% python3 -q
>>> import numpy as np
>>> import numpy.linalg as la
>>> np.set_printoptions(precision=1, suppress=True, linewidth=140, sign=" ")
>>> X = np.array([[-3.0, -2.0, 2.0], [0.0, 1.0, -2.0], [0.0, 3.0, -5.0]])
>>> print([round(float(x), 1) for x in la.svd(X, compute_uv=False)[:3]])
[6.9, 2.8, 0.2]
>>> print(round(la.norm(X, 2) / la.norm(X), 1))
0.9
>>> print(np.argsort(-la.norm(X, axis=0).round(6), kind="stable")[:3])
[ 2  1  0]
>>> mat = np.load("out6.npy")
>>> print(mat.round(1) + 0)
[[ 2.7 -0.9  0.2  1.1  0.1]
 [-1.1  1.7 -1.4  0.8  1.5]
 [-1.4 -0.8  1.1 -1.8 -1.5]
 [ 2.4 -1.4  0.8  0.4 -0.6]
 [ 1.2 -1.7  1.4 -0.8 -1.5]
 [-2.3  0.   0.6 -1.6 -0.9]
 [ 2.6 -0.6  0.   1.3  0.3]
 [-2.   1.6 -1.1  0.1  1. ]
 [-2.6  1.1 -0.4 -0.8  0.2]
 [ 1.2 -1.7  1.4 -0.8 -1.5]
 [ 0.9 -1.7  1.4 -1.  -1.5]
 [ 0.  -1.4  1.4 -1.4 -1.7]
 [ 1.7 -1.7  1.3 -0.4 -1.3]
 [ 2.6 -1.   0.4  0.9 -0.1]
 [-1.7  1.7 -1.3  0.4  1.3]
 [-2.4  1.4 -0.8 -0.4  0.6]
 [-2.4  0.2  0.4 -1.5 -0.8]
 [ 2.6 -1.   0.4  0.9 -0.1]
 [-2.5  0.3  0.3 -1.5 -0.6]
 [ 1.9  0.4 -0.9  1.7  1.2]
 [-0.1 -1.4  1.4 -1.4 -1.7]
 [-2.   1.6 -1.1  0.1  1. ]]
>>> # null space of dimension 3
>>> rank = la.matrix_rank(mat)
>>> print(rank)
2
>>> ns = la.svd(mat)[2][rank:].T
>>> print(ns.shape)
(5, 3)
>>> print([int(la.matrix_rank(mat[:, :j + 1])) for j in range(5)])
[1, 2, 2, 2, 2]
>>> print([int(la.matrix_rank(mat[:i])) for i in range(1, len(mat) + 1)])
[1, 2, 2, 2, 2, 2, 2, 2, 2, 2, 2, 2, 2, 2, 2, 2, 2, 2, 2, 2, 2, 2]
>>> print([int(la.matrix_rank(np.delete(mat, i, axis=0))) for i in range(22)])
[2, 2, 2, 2, 2, 2, 2, 2, 2, 2, 2, 2, 2, 2, 2, 2, 2, 2, 2, 2, 2, 2]
>>> print(np.allclose(mat @ ns, 0))
True
>>> Ac = mat - mat.mean(axis=0)
>>> vecs = la.svd(Ac)[2][:2]
>>> M2 = Ac - Ac @ vecs.T @ vecs
>>> print(np.diag(vecs.T @ vecs))
[ 0.8  0.3  0.2  0.3  0.3]
>>> print(la.norm(M2, axis=1).round(6).argmax())
0
>>> print((Ac @ vecs.T).std(axis=0))
[ 2.4  1.8]
>>> basis = mat[[2, 13]].astype(float)
>>> for _ in range(4):
...     lab = la.norm(mat[:, None] - basis, axis=-1).argmin(axis=1)
...     basis = np.array([mat[lab == j].mean(axis=0) for j in range(2)])
... 
>>> print(lab)
[ 1  0  0  1  1  0  1  0  0  1  1  1  1  1  0  0  0  1  0  1  1  0]
>>> print(np.abs(basis[1] - basis[0]).argmax())
0
>>> print(np.bincount(lab))
[ 10  12]
>>> print(basis[1] - basis[0])
[ 3.7 -2.   1.1  0.7 -0.9]
>>> print(np.round(la.norm(mat), 1))
14.1
>>> print(la.matrix_rank(mat))
2
>>> print(np.count_nonzero(mat))
110
>>> print(round(np.abs(mat).max(), 1))
2.7
>>> print(np.unravel_index(np.abs(mat).argmax(), mat.shape))
(np.int64(0), np.int64(0))
>>> lab = mat[:, 0] > np.median(mat[:, 0])
>>> f = mat[lab].mean(axis=0) - mat[~lab].mean(axis=0)
>>> print(f)
[ 3.7 -1.8  0.9  0.9 -0.6]
>>> print(lab.astype(int))
[ 1  0  0  1  1  0  1  0  0  1  1  1  1  1  0  0  0  1  0  1  0  0]
>>> rng = np.random.default_rng(62)
>>> A = (rng.random((3, 3)) < 0.3) + np.eye(3)
>>> A /= A.sum(axis=1, keepdims=True)
>>> print(A)
[[ 1.   0.   0. ]
 [ 0.5  0.5  0. ]
 [ 0.   0.   1. ]]
>>> # a transition matrix
>>> print(np.sort(la.eigvals(A)))
[ 0.5  1.   1. ]
>>> print(la.matrix_rank(A - A[0, 0] * np.eye(3)))
1
>>> print(np.prod(np.diag(A)), np.round(la.det(A), 1))
0.5 0.5
>>> x = np.array([-5, 1, -4])
>>> print(np.einsum("ij,j->i", A, x))
[-5. -2. -4.]
>>> print(A @ x)
[-5. -2. -4.]
>>> print(la.norm(A @ x) <= la.norm(A, 2) * la.norm(x) + 1e-9)
True
>>> print(A * x)
[[-5.   0.  -0. ]
 [-2.5  0.5 -0. ]
 [-0.   0.  -4. ]]
>>> print(np.sign((A @ x).round(6)))
[-1. -1. -1.]
>>> print(A @ np.ones(3))
[ 1.  1.  1.]
>>> print(A @ (2 * x))
[-10.  -4.  -8.]
>>> x = np.array([9, 5, 5])
>>> y = A @ x
>>> print(y)
[ 9.  7.  5.]
>>> print(la.solve(A.T, A[0]))
[ 1.  0.  0.]
>>> print(la.solve(A, 4 * y))
[ 36.  20.  20.]
>>> print(la.solve(A, A[:, 2]))
[ 0.  0.  1.]
>>> ev, vecs = la.eig(A)
>>> print(np.prod(ev))
0.5
>>> print(np.sort(la.eigvals(A @ A)))
[ 0.2  1.   1. ]
>>> print(np.sort(np.abs(la.eigvals(A)))[::-1])
[ 1.   1.   0.5]
>>> pr = np.eye(3)[2]
>>> for _ in range(7):
...     pr = pr @ A
...     print(pr.round(1))
... 
[ 0.  0.  1.]
[ 0.  0.  1.]
[ 0.  0.  1.]
[ 0.  0.  1.]
[ 0.  0.  1.]
[ 0.  0.  1.]
[ 0.  0.  1.]
>>> feats = np.load("test10.npy")
>>> print(feats)
[[-0.6 -0.3 -0.2]
 [-0.8  0.8  1.5]
 [ 0.  -0.4 -0.2]
 [-1.5  1.4  2.2]
 [ 0.2  1.8  1.6]]
>>> M2 = np.array([[-2, 0], [-1, 2], [1, -2]])
>>> print(feats @ M2)
[[ 1.3 -0.2]
 [ 2.3 -1.4]
 [ 0.2 -0.4]
 [ 3.8 -1.6]
 [-0.6  0.4]]
>>> print(np.einsum("ik,kj->ji", feats, M2))
[[ 1.3  2.3  0.2  3.8 -0.6]
 [-0.2 -1.4 -0.4 -1.6  0.4]]
>>> print(np.vstack([feats, M2.T]).shape)
(7, 3)
>>> print(la.matrix_rank(np.vstack([feats, M2.T])))
3
>>> print(la.matrix_rank(feats @ M2))
2
>>> print(np.einsum("ij,ij->i", feats, feats))
[ 0.5  3.5  0.2  9.1  5.8]
>>> f = np.array([-3, -1])
>>> print(np.correlate(feats[1], feats[4], "full"))
[-1.3 -0.2  3.7  2.9  0.3]
>>> print(np.cross(feats[1, :3], feats[4, :3]))
[-1.4  1.6 -1.6]
>>> M2 = np.array([[3, 3, -2], [-1, -3, -1]])
>>> basis = np.kron(M2, feats)
>>> print(round(la.norm(basis, 2), 1), np.round(la.norm(M2, 2) * la.norm(feats, 2), 1))
21.8 21.8
>>> print(basis)
[[-1.8 -0.9 -0.6 -1.8 -0.9 -0.6  1.2  0.6  0.4]
 [-2.4  2.4  4.5 -2.4  2.4  4.5  1.6 -1.6 -3. ]
 [ 0.  -1.2 -0.6  0.  -1.2 -0.6 -0.   0.8  0.4]
 [-4.5  4.2  6.6 -4.5  4.2  6.6  3.  -2.8 -4.4]
 [ 0.6  5.4  4.8  0.6  5.4  4.8 -0.4 -3.6 -3.2]
 [ 0.6  0.3  0.2  1.8  0.9  0.6  0.6  0.3  0.2]
 [ 0.8 -0.8 -1.5  2.4 -2.4 -4.5  0.8 -0.8 -1.5]
 [-0.   0.4  0.2 -0.   1.2  0.6 -0.   0.4  0.2]
 [ 1.5 -1.4 -2.2  4.5 -4.2 -6.6  1.5 -1.4 -2.2]
 [-0.2 -1.8 -1.6 -0.6 -5.4 -4.8 -0.2 -1.8 -1.6]]
>>> W0 = np.load("arr.npy")
>>> print(W0)
[[-21.2   0.1  14.1  28.    7.   14. ]
 [-21.1  -8.1  -9.8   4.1  -9.    6.1]
 [  9.1  11.1  27.1  21.2  19.    5.2]
 [  0.    9.   27.   27.   18.1   9. ]]
>>> W = np.array([[-2, -1, 3],
...     [-3, -3, 0],
...     [-1, 1, 1],
...     [0, -2, 2],
...     [1, 2, -3],
...     [-2, 2, -1]])
>>> c = np.array([0, 3, 3])
>>> act = np.maximum(W0 @ W + c, 0)
>>> print(la.matrix_rank(act))
3
>>> basis = np.array([[-2, 3], [-3, -1], [3, 0]])
>>> print(act @ basis)
[[ -86.    -3. ]
 [-184.   140.7]
 [ 112.8    0. ]
 [  52.5   -3.2]]
>>> print(round(la.norm(W0, 2) / la.norm(W0), 1))
0.9
>>> print([round(float(x), 1) for x in la.svd(W0, compute_uv=False)[:3]])
[68.3, 38.5, 0.2]
>>> m1 = np.minimum.outer(np.arange(1, 6), np.arange(1, 6)) * 3
>>> print(m1)
[[  3   3   3   3   3]
 [  3   6   6   6   6]
 [  3   6   9   9   9]
 [  3   6   9  12  12]
 [  3   6   9  12  15]]
>>> # symmetric, so the eigenvalues are real
>>> x = np.array([5, 2, -2, 1, 2])
>>> print(m1 @ np.ones(5))
[ 15.  27.  36.  42.  45.]
>>> print(m1 @ x)
[ 24  33  36  45  51]
>>> print(m1 * x)
[[ 15   6  -6   3   6]
 [ 15  12 -12   6  12]
 [ 15  12 -18   9  18]
 [ 15  12 -18  12  24]
 [ 15  12 -18  12  30]]
>>> print((m1 * x).sum(axis=1))
[ 24  33  36  45  51]
>>> print(np.sign((m1 @ x).round(6)))
[ 1  1  1  1  1]
>>> x = np.ones(5)
>>> for _ in range(6):
...     x = m1 @ x
...     x /= la.norm(x)
...     print(round(x @ m1 @ x, 1))
... 
37.0
37.0
37.0
37.0
37.0
37.0
>>> print(round(float(la.eigvalsh(m1)[-1]), 1))
37.0
>>> x = np.array([2, -2, 2, 1, -2])
>>> y = m1 @ x
>>> print(y)
[ 3  0  3  0 -6]
>>> print(la.solve(m1, -1 * y))
[-2.  2. -2. -1.  2.]
>>> print(la.solve(m1, y + m1[:, 2]))
[ 2. -2.  3.  1. -2.]
>>> print(la.solve(m1.T, m1[2]))
[ 0.  0.  1.  0.  0.]
>>> ev, vecs = la.eigh(m1)
>>> x = np.array([0, 0, 2, 2, 0])
>>> print(vecs * np.abs(ev) @ vecs.T)
[[  3.   3.   3.   3.   3.]
 [  3.   6.   6.   6.   6.]
 [  3.   6.   9.   9.   9.]
 [  3.   6.   9.  12.  12.]
 [  3.   6.   9.  12.  15.]]
>>> print(x @ m1 @ x)
156
>>> print(la.eigvalsh(m1[1:, 1:]))
[  0.9   1.4   3.7  36. ]
>>> print(vecs * np.maximum(ev, 0) @ vecs.T)
[[  3.   3.   3.   3.   3.]
 [  3.   6.   6.   6.   6.]
 [  3.   6.   9.   9.   9.]
 [  3.   6.   9.  12.  12.]
 [  3.   6.   9.  12.  15.]]
>>> print(np.abs(m1).sum(axis=1).max(), round(float(np.abs(ev).max()), 1))
45 37.0
>>> print(vecs * np.sqrt(ev) @ vecs.T)
[[ 1.5  0.6  0.4  0.4  0.3]
 [ 0.6  1.9  1.   0.7  0.7]
 [ 0.4  1.   2.2  1.3  1.1]
 [ 0.4  0.7  1.3  2.6  1.7]
 [ 0.3  0.7  1.1  1.7  3.2]]
>>> print((np.sign(vecs[:, -1].round(6)) == np.sign(vecs[0, -1].round(6))).astype(int))
[ 1  1  1  1  1]
>>> E = np.loadtxt("m.csv", delimiter=",")
>>> print(E.round(1) + 0)
[[  0.   -1.2  -0.4  -2.2]
 [ -0.1  -6.8  -0.2   0. ]
 [ -0.1  10.5   0.   -3.5]
 [  0.1 -14.8  -0.2   1.7]
 [  0.   -4.8   0.1   1.7]
 [  0.1 -13.8  -0.1   3.1]
 [  0.   -1.4   0.2  -4. ]
 [  0.   -2.3  -1.    2.2]
 [  0.    1.6  -0.1  -2.5]
 [  0.1  10.8   0.2  -6. ]
 [ -0.1 -21.4   0.   -1.6]
 [ -0.1 -10.4   0.4  -3.6]
 [  0.   10.    0.3  -2.4]]
>>> # column 1 dominates
>>> f, r1 = E[9], E[0]
>>> print(round(float(f @ r1), 1))
0.0
>>> pr = (f @ r1) / (f @ f) * f
>>> print(np.round(np.outer(f, r1), 1) + 0)
[[  0.   -0.2  -0.1  -0.3]
 [  0.  -13.3  -4.3 -24.2]
 [  0.   -0.2  -0.1  -0.4]
 [  0.    7.4   2.4  13.4]]
>>> print(la.matrix_rank(np.outer(f, r1)))
1
>>> gram = np.cov(E, rowvar=False)
>>> print(gram.round(1) + 0)
[[  0.    0.    0.    0.1]
 [  0.  102.9   0.3 -15.9]
 [  0.    0.3   0.1  -0.6]
 [  0.1 -15.9  -0.6   7.9]]
>>> print(round(np.corrcoef(E[:, 0], E[:, 2])[0, 1], 1))
-0.0
>>> print(np.round(la.eigvalsh(gram)[::-1], 1) + 0)
[ 105.5    5.4    0.1    0. ]
>>> print(np.polyfit(E[:, 0], E[:, 2], 1))
[-0.2 -0.1]
>>> J = np.loadtxt("a.csv", delimiter=",")
>>> print(J)
[[ 1.   0.2  0. ]
 [ 0.2  1.   0.2]
 [ 0.   0.2  1. ]]
>>> # symmetric
>>> low = la.cholesky(J)
>>> print(round(float(np.prod(np.diag(low)) ** 2), 1), round(float(la.det(J)), 1))
0.9 0.9
>>> print(low)
[[ 1.   0.   0. ]
 [ 0.2  1.   0. ]
 [ 0.   0.2  1. ]]
>>> print(J / np.sqrt(np.outer(np.diag(J), np.diag(J))))
[[ 1.   0.2  0. ]
 [ 0.2  1.   0.2]
 [ 0.   0.2  1. ]]
>>> print(la.eigvalsh(J).min() > 0)
True
>>> def softmax(z):
...     e = np.exp(z - z.max(axis=-1, keepdims=True))
...     return e / e.sum(axis=-1, keepdims=True)
... 
>>> print(softmax(W0).sum(axis=1))
[ 1.  1.  1.  1.]
>>> S = W0 @ W0.T / np.sqrt(6)
>>> print(np.round(softmax(S), 1) + 0)
[[ 1.  0.  0.  0.]
 [ 0.  1.  0.  0.]
 [ 0.  0.  0.  1.]
 [ 0.  0.  0.  1.]]
>>> print(np.round(softmax(S)[3] @ W0, 1) + 0)
[  0.    9.   27.   27.   18.1   9. ]
>>> M2 = la.inv(J)
>>> print(np.round(J @ M2, 1) + 0)
[[ 1.  0.  0.]
 [ 0.  1.  0.]
 [ 0.  0.  1.]]
>>> print(round(float(la.cond(J)), 1))
1.8
>>> print((np.abs(M2) > 1e-9).astype(int))
[[ 1  1  1]
 [ 1  1  1]
 [ 1  1  1]]
>>> print(np.round(la.det(J) * M2, 1) + 0)
[[ 1.  -0.2  0. ]
 [-0.2  1.  -0.2]
 [ 0.  -0.2  1. ]]
>>> ev, vecs = la.eigh(m1)
>>> print(la.eigvalsh(m1 + -1 * np.eye(5)))
[-0.2  0.1  0.7  3.3 36. ]
>>> print(round(ev.sum(), 1), np.trace(m1))
45.0 45
>>> print(np.abs(vecs[:, -1]).round(6).argmax())
4
>>> print(np.round(vecs.T @ vecs, 1) + 0)
[[ 1.  0.  0.  0.  0.]
 [ 0.  1.  0.  0.  0.]
 [ 0.  0.  1.  0.  0.]
 [ 0.  0.  0.  1.  0.]
 [ 0.  0.  0.  0.  1.]]
